% python3 -q
>>> import numpy as np
>>> import numpy.linalg as la
>>> np.set_printoptions(precision=2, suppress=True, linewidth=140)
>>> m1 = np.load("a.npy")
>>> m1
array([[-0.3 ,  0.06,  0.48],
       [-0.3 ,  0.06,  0.48],
       [-0.5 ,  0.1 ,  0.8 ],
       [-0.6 ,  0.12,  0.96]])
>>> left, s, Vt = la.svd(m1)
>>> evecs = Vt[:(s > 1e-8).sum()]
>>> rng = np.random.default_rng(857)
>>> vec = m1[2] + 2 * m1[3] + rng.integers(2) * np.eye(3)[1]
>>> vec
array([-1.7 ,  1.34,  2.72])
>>> np.diag(evecs.T @ evecs)
array([0.28, 0.01, 0.71])
>>> la.cond(m1) > 100
np.True_
>>> m1 @ la.pinv(m1) @ m1
array([[-0.3 ,  0.06,  0.48],
       [-0.3 ,  0.06,  0.48],
       [-0.5 ,  0.1 ,  0.8 ],
       [-0.6 ,  0.12,  0.96]])
>>> np.round(np.trace(la.pinv(m1) @ m1), 2)
np.float64(1.0)
>>> np.abs(np.diag(la.qr(m1)[1])) > 1e-9
array([ True, False, False])
>>> la.lstsq(m1[:-1].T, m1[-1])[2]
np.int32(1)
>>> basis = np.array([[0, -5, 8], [-5, 4, 9], [-3, -7, 1]])
>>> K = np.repeat(basis, 25 // 3, axis=0)
>>> K = K + 0.05 * rng.normal(size=K.shape)
>>> K
array([[-0.01, -5.03,  8.  ],
       [ 0.02, -4.97,  8.03],
       [-0.02, -4.88,  8.01],
       [-0.02, -5.04,  8.03],
       [ 0.04, -4.94,  7.94],
       [-0.06, -4.99,  7.97],
       [ 0.06, -5.02,  8.06],
       [ 0.08, -5.04,  8.1 ],
       [-5.  ,  4.04,  8.96],
       [-4.95,  4.06,  8.89],
       [-5.  ,  4.02,  9.02],
       [-5.12,  4.02,  9.1 ],
       [-4.99,  4.02,  9.  ],
       [-5.07,  4.02,  8.94],
       [-5.01,  3.93,  8.85],
       [-5.05,  4.06,  8.99],
       [-3.06, -6.94,  1.04],
       [-3.02, -6.99,  1.04],
       [-2.97, -7.05,  1.03],
       [-2.93, -7.03,  0.98],
       [-3.07, -7.01,  1.  ],
       [-2.95, -7.08,  0.98],
       [-3.  , -7.02,  1.03],
       [-3.01, -6.96,  1.12]])
>>> Xc = K - K.mean(axis=0)
>>> left, s, Vt = la.svd(Xc, full_matrices=False)
>>> np.abs(Vt[0]).argmax()
np.int64(1)
>>> np.round((s ** 2).sum() ** 2 / (s ** 4).sum(), 2)
np.float64(1.44)
>>> (np.sign(left[:, 0]) == np.sign(left[0, 0])).astype(int)
array([1, 1, 1, 1, 1, 1, 1, 1, 0, 0, 0, 0, 0, 0, 0, 0, 1, 1, 1, 1, 1, 1, 1, 1])
>>> np.searchsorted(np.cumsum(s ** 2) / (s ** 2).sum(), 0.9) + 1
np.int64(2)
>>> Vt[0] * np.sign(Vt[0, np.abs(Vt[0]).argmax()])
array([-0.2 ,  0.83,  0.52])
>>> s
array([27.83, 13.46,  0.22])
>>> np.abs(left[:, 0]).argmax()
np.int64(11)
>>> np.round(s ** 2 / (s ** 2).sum(), 2) + 0
array([0.81, 0.19, 0.  ])
>>> E = np.loadtxt("m.csv", delimiter=",")
>>> E
array([[ 9.53, 10.21,  3.05],
       [ 8.78,  9.23,  3.75],
       [10.07,  9.16,  2.94],
       [ 9.66,  7.97,  3.42],
       [ 8.2 ,  7.8 ,  2.39],
       [10.08,  9.96,  3.64],
       [ 8.73,  8.24,  1.56],
       [ 6.79,  8.73,  1.28],
       [10.23,  6.79,  2.05],
       [ 8.91,  7.29,  1.59]])
>>> proj = E @ la.solve(E.T @ E, E.T)
>>> np.allclose(proj @ proj, proj)
True
>>> np.round(la.eigvalsh(proj), 2) + 0
array([0., 0., 0., 0., 0., 0., 0., 1., 1., 1.])
>>> proj @ E[:, 1]
array([10.21,  9.23,  9.16,  7.97,  7.8 ,  9.96,  8.24,  8.73,  6.79,  7.29])
>>> Xc = E - E.mean(axis=0)
>>> left, s, Vt = la.svd(Xc, full_matrices=False)
>>> np.abs(Vt[0]).argmax()
np.int64(1)
>>> la.matrix_rank(Xc)
np.int64(3)
>>> M2 = np.c_[E[:, :1] @ np.array([[7]]), np.array([3, 2, 0, 3, 0, 2, 0, 1, 3, 3])]
>>> M2
array([[66.71,  3.  ],
       [61.46,  2.  ],
       [70.49,  0.  ],
       [67.62,  3.  ],
       [57.4 ,  0.  ],
       [70.56,  2.  ],
       [61.11,  0.  ],
       [47.53,  1.  ],
       [71.61,  3.  ],
       [62.37,  3.  ]])
>>> np.round(la.norm(M2 - E @ la.lstsq(E, M2)[0], axis=0), 2) + 0
array([0.  , 3.63])
>>> la.matrix_rank(np.c_[E, M2])
np.int64(4)
